In [1]: import numpy as np

In [2]: np.set_printoptions(precision=1, suppress=True, linewidth=100, sign=" ")

In [3]: M = np.loadtxt("run2.csv", delimiter=",")

In [4]: M
Out[4]: 
array([[ 3. ,  4.9, -4.3,  3. , -4.9],
       [ 3. , -0.6,  3.8,  3. ,  0.6],
       [ 3. , -3.1,  7.7,  3. ,  3.1],
       [ 3. ,  0.2,  2.7,  3. , -0.2],
       [ 3. , -0.8,  4.2,  3. ,  0.8],
       [ 3. ,  0.4,  2.5,  3. , -0.4],
       [ 3. , -0.6,  3.9,  3. ,  0.6],
       [ 3. ,  0.2,  2.6,  3. , -0.2],
       [ 3. ,  1.3,  1.1,  3. , -1.3],
       [ 3. ,  1.4,  1. ,  3. , -1.4],
       [ 3. ,  0.3,  2.6,  3. , -0.3],
       [ 3. , -0.8,  4.2,  3. ,  0.8],
       [ 3. , -0.5,  3.8,  3. ,  0.5],
       [ 3. ,  1. ,  1.4,  3. , -1. ],
       [ 3. , -1.4,  5.1,  3. ,  1.4],
       [ 3. , -0.8,  4.3,  3. ,  0.8],
       [ 3. ,  0.2,  2.7,  3. , -0.2],
       [ 3. , -1.7,  5.5,  3. ,  1.7],
       [ 3. , -3. ,  7.4,  3. ,  3. ],
       [ 3. ,  1.6,  0.6,  3. , -1.6],
       [ 3. ,  1.7,  0.4,  3. , -1.7],
       [ 3. , -0.7,  4. ,  3. ,  0.7],
       [ 3. ,  0.9,  1.6,  3. , -0.9],
       [ 3. , -3.7,  8.6,  3. ,  3.7],
       [ 3. ,  1.9,  0.2,  3. , -1.9],
       [ 3. ,  1.7,  0.5,  3. , -1.7],
       [ 3. , -2.6,  6.9,  3. ,  2.6],
       [ 3. , -0.8,  4.2,  3. ,  0.8],
       [ 3. , -1.2,  4.7,  3. ,  1.2],
       [ 3. ,  1.1,  1.3,  3. , -1.1],
       [ 3. , -1.1,  4.7,  3. ,  1.1],
       [ 3. , -3. ,  7.5,  3. ,  3. ],
       [ 3. ,  0. ,  3. ,  3. ,  0. ],
       [ 3. ,  0. ,  3. ,  3. ,  0. ],
       [ 3. , -1. ,  4.5,  3. ,  1. ]])

In [5]: left, sv, VT = np.linalg.svd(M)

In [6]: np.argmax(sv[:-1] / (sv[1:] + 1e-6)) + 1
Out[6]: np.int64(3)

In [7]: M2 = left[:, :3] @ np.diag(sv[:3]) @ VT[:3]

In [8]: np.linalg.matrix_rank(M2)
Out[8]: np.int64(3)

In [9]: np.linalg.matrix_rank(M, rtol=0.05)
Out[9]: np.int64(2)

In [10]: left, sv, VT = np.linalg.svd(M)

In [11]: V = VT[:(sv > 1e-8).sum()]

In [12]: rng = np.random.default_rng(3761)

In [13]: vec = M[1] + -2 * M[5] + rng.integers(2) * np.eye(5)[4]

In [14]: print(vec)
[-3.  -1.4 -1.2 -3.   1.4]

In [15]: print(np.linalg.matrix_rank(np.vstack([M, vec])))
3

In [16]: t3 = np.stack([M, -1 * M, M[::-1]])

In [17]: t3.shape
Out[17]: (3, 35, 5)

In [18]: print(np.linalg.norm(t3, axis=(1, 2)))
[ 38.2  38.2  38.2]

In [19]: np.einsum("bij,cij->bc", t3, t3)
Out[19]: 
array([[ 1461.3, -1461.3,   977.3],
       [-1461.3,  1461.3,  -977.3],
       [  977.3,  -977.3,  1461.3]])

In [20]: X = np.load("sample17.npy")

In [21]: X
Out[21]: 
array([[ 0,  0,  0,  1],
       [ 1,  0,  0,  0],
       [ 0,  0,  1,  0],
       [ 0,  1,  0,  0]])

In [22]: # rows sum to 1

In [23]: hat = np.triu(np.array([[1, 3, 1, 1], [1, -2, -3, 0], [3, 3, 2, -2], [1, 1, 1, -3]]), 1) + np.eye(4)

In [24]: M2 = hat @ X @ np.linalg.inv(hat)

In [25]: np.round(np.linalg.det(M2), 1)
Out[25]: np.float64(1.0)

In [26]: vec = np.array([6, 8, 5, 6])

In [27]: y = X @ vec

In [28]: b, lr = np.zeros(4), 1 / np.linalg.norm(X, 2) ** 2

In [29]: for i in range(8):
    ...:     b -= lr * X.T @ (X @ b - y)
    ...:     if i % 2 == 0: print(i, round(np.linalg.norm(X @ b - y), 1))
    ...: 
0 0.0
2 0.0
4 0.0
6 0.0

In [30]: np.round(np.linalg.cond(X), 1)
Out[30]: np.float64(1.0)

In [31]: b
Out[31]: array([ 6.,  8.,  5.,  6.])

In [32]: M2 = np.array([[-1, 0], [-1, -2]])

In [33]: W2 = np.kron(M2, X)

In [34]: np.round(np.linalg.norm(W2, 2), 1), round(float(np.linalg.norm(M2, 2) * np.linalg.norm(X, 2)), 1)
Out[34]: (np.float64(2.3), 2.3)

In [35]: W2
Out[35]: 
array([[ 0,  0,  0, -1,  0,  0,  0,  0],
       [-1,  0,  0,  0,  0,  0,  0,  0],
       [ 0,  0, -1,  0,  0,  0,  0,  0],
       [ 0, -1,  0,  0,  0,  0,  0,  0],
       [ 0,  0,  0, -1,  0,  0,  0, -2],
       [-1,  0,  0,  0, -2,  0,  0,  0],
       [ 0,  0, -1,  0,  0,  0, -2,  0],
       [ 0, -1,  0,  0,  0, -2,  0,  0]])

In [36]: print(W2.shape)
(8, 8)

In [37]: m1 = np.load("block15.npy")

In [38]: print(m1)
[[ 1  4  3  5  3  3  4  5]
 [ 4  1  3  5  7  5  3  2]
 [ 0  1  1  3  2  2  0  0]
 [ 0  2  2  2  0  2  0  0]
 [ 3  2  5  3  6  6  3  4]
 [ 0  3  2  3  0  3  3  2]
 [ 1  2  2  5  5  2  1  3]
 [ 3  4  6  3  4  7  6  6]
 [ 2  4  4  8  5  7  3  3]
 [ 0  1  1  3  2  2  0  0]
 [ 1  3  5  2  2  5  0  3]
 [ 0  2  2  2  0  2  0  0]
 [ 1  4  5  3  2  6  3  5]
 [ 0  2  2  2  0  2  0  0]
 [ 0  3  2  3  0  3  3  2]
 [ 2  6  7  5  3  7  5  6]
 [ 0  0  0  0  0  0  0  0]
 [ 1  4  4  4  1  3  2  1]
 [ 2  0  1  0  2  1  3  1]]

In [39]: theta = np.radians(120)

In [40]: r_ = np.eye(8)

In [41]: r_[3, 3] = r_[0, 0] = np.cos(theta)

In [42]: r_[3, 0], r_[0, 3] = -np.sin(theta), np.sin(theta)

In [43]: r_
Out[43]: 
array([[-0.5,  0. ,  0. ,  0.9,  0. ,  0. ,  0. ,  0. ],
       [ 0. ,  1. ,  0. ,  0. ,  0. ,  0. ,  0. ,  0. ],
       [ 0. ,  0. ,  1. ,  0. ,  0. ,  0. ,  0. ,  0. ],
       [-0.9,  0. ,  0. , -0.5,  0. ,  0. ,  0. ,  0. ],
       [ 0. ,  0. ,  0. ,  0. ,  1. ,  0. ,  0. ,  0. ],
       [ 0. ,  0. ,  0. ,  0. ,  0. ,  1. ,  0. ,  0. ],
       [ 0. ,  0. ,  0. ,  0. ,  0. ,  0. ,  1. ,  0. ],
       [ 0. ,  0. ,  0. ,  0. ,  0. ,  0. ,  0. ,  1. ]])

In [44]: M2 = m1 @ r_.T

In [45]: np.allclose(np.linalg.norm(m1, axis=1), np.linalg.norm(M2, axis=1))
Out[45]: True

In [46]: M2 = r_ + rng.integers(-2, 3, (8, 1)) @ rng.integers(-2, 3, (1, 8))

In [47]: print(M2)
[[-0.5  0.   0.   0.9  0.   0.   0.   0. ]
 [-2.  -1.   0.   0.   0.   2.   2.   1. ]
 [ 0.   0.   1.   0.   0.   0.   0.   0. ]
 [ 3.1  4.   0.  -0.5  0.  -4.  -4.  -2. ]
 [ 4.   4.   0.   0.   1.  -4.  -4.  -2. ]
 [ 4.   4.   0.   0.   0.  -3.  -4.  -2. ]
 [-4.  -4.   0.   0.   0.   4.   5.   2. ]
 [ 2.   2.   0.   0.   0.  -2.  -2.   0. ]]

In [48]: print(np.abs(M2 - r_).sum(axis=1))
[  0.   9.   0.  18.  18.  18.  18.   9.]

In [49]: print(np.round(np.linalg.svd(M2 - r_, compute_uv=False), 1) + 0)
[ 17.5   0.    0.    0.    0.    0.    0.    0. ]

In [50]: vec = np.array([-2, -1, 0, 0, -1, -2, -2, -1])

In [51]: y = m1 @ vec

In [52]: np.round(np.linalg.solve(m1.T @ m1, m1.T @ y), 1) + 0
Out[52]: array([-2., -1.,  0.,  0., -1., -2., -2., -1.])

In [53]: np.round(np.linalg.pinv(m1) @ m1, 1) + 0
Out[53]: 
array([[ 1.,  0.,  0.,  0.,  0.,  0.,  0.,  0.],
       [ 0.,  1.,  0.,  0.,  0.,  0.,  0.,  0.],
       [ 0.,  0.,  1.,  0.,  0.,  0.,  0.,  0.],
       [ 0.,  0.,  0.,  1.,  0.,  0.,  0.,  0.],
       [ 0.,  0.,  0.,  0.,  1.,  0.,  0.,  0.],
       [ 0.,  0.,  0.,  0.,  0.,  1.,  0.,  0.],
       [ 0.,  0.,  0.,  0.,  0.,  0.,  1.,  0.],
       [ 0.,  0.,  0.,  0.,  0.,  0.,  0.,  1.]])

In [54]: np.round(np.linalg.lstsq(m1, y)[0], 1) + 0
Out[54]: array([-2., -1.,  0.,  0., -1., -2., -2., -1.])

In [55]: y = y + 0.1 * rng.normal(size=19)

In [56]: y
Out[56]: 
array([-27.7, -34.1,  -7.1,  -6. , -36. , -17.1, -17.8, -46.2, -36. ,  -7. , -19.9,  -6. , -30.9,
        -5.8, -17. , -42.9,   0.1, -17.8, -15. ])

In [57]: b, *_ = np.linalg.lstsq(m1, y)

In [58]: b.round()
Out[58]: array([-2., -1., -0., -0., -1., -2., -2., -1.])

In [59]: [round(float(np.linalg.norm(np.linalg.solve(m1.T @ m1 + lam * np.eye(8), m1.T @ y))), 2) for lam in (0, 1, 10, 100)]
Out[59]: [3.85, 3.59, 3.3, 2.76]

In [60]: lab = rng.permutation(8)

In [61]: M2 = m1[:, lab] * rng.choice([-1, 1], 8)

In [62]: M2
Out[62]: 
array([[ 1, -3,  3,  4, -5, -5,  3,  4],
       [ 4, -7,  5,  3, -5, -2,  3,  1],
       [ 0, -2,  2,  0, -3,  0,  1,  1],
       [ 0,  0,  2,  0, -2,  0,  2,  2],
       [ 3, -6,  6,  3, -3, -4,  5,  2],
       [ 0,  0,  3,  3, -3, -2,  2,  3],
       [ 1, -5,  2,  1, -5, -3,  2,  2],
       [ 3, -4,  7,  6, -3, -6,  6,  4],
       [ 2, -5,  7,  3, -8, -3,  4,  4],
       [ 0, -2,  2,  0, -3,  0,  1,  1],
       [ 1, -2,  5,  0, -2, -3,  5,  3],
       [ 0,  0,  2,  0, -2,  0,  2,  2],
       [ 1, -2,  6,  3, -3, -5,  5,  4],
       [ 0,  0,  2,  0, -2,  0,  2,  2],
       [ 0,  0,  3,  3, -3, -2,  2,  3],
       [ 2, -3,  7,  5, -5, -6,  7,  6],
       [ 0,  0,  0,  0,  0,  0,  0,  0],
       [ 1, -1,  3,  2, -4, -1,  4,  4],
       [ 2, -2,  1,  3,  0, -1,  1,  0]])

In [63]: left, _, VT = np.linalg.svd(m1.T @ M2)

In [64]: lab
Out[64]: array([ 0,  4,  5,  6,  3,  7,  2,  1])

In [65]: np.round(np.linalg.lstsq(m1, M2)[0], 1) + 0
Out[65]: 
array([[ 1.,  0.,  0.,  0.,  0.,  0.,  0.,  0.],
       [ 0.,  0.,  0.,  0.,  0.,  0.,  0.,  1.],
       [ 0.,  0.,  0.,  0.,  0.,  0.,  1.,  0.],
       [ 0.,  0.,  0.,  0., -1.,  0.,  0.,  0.],
       [ 0., -1.,  0.,  0.,  0.,  0.,  0.,  0.],
       [ 0.,  0.,  1.,  0.,  0.,  0.,  0.,  0.],
       [ 0.,  0.,  0.,  1.,  0.,  0.,  0.,  0.],
       [ 0.,  0.,  0.,  0.,  0., -1.,  0.,  0.]])
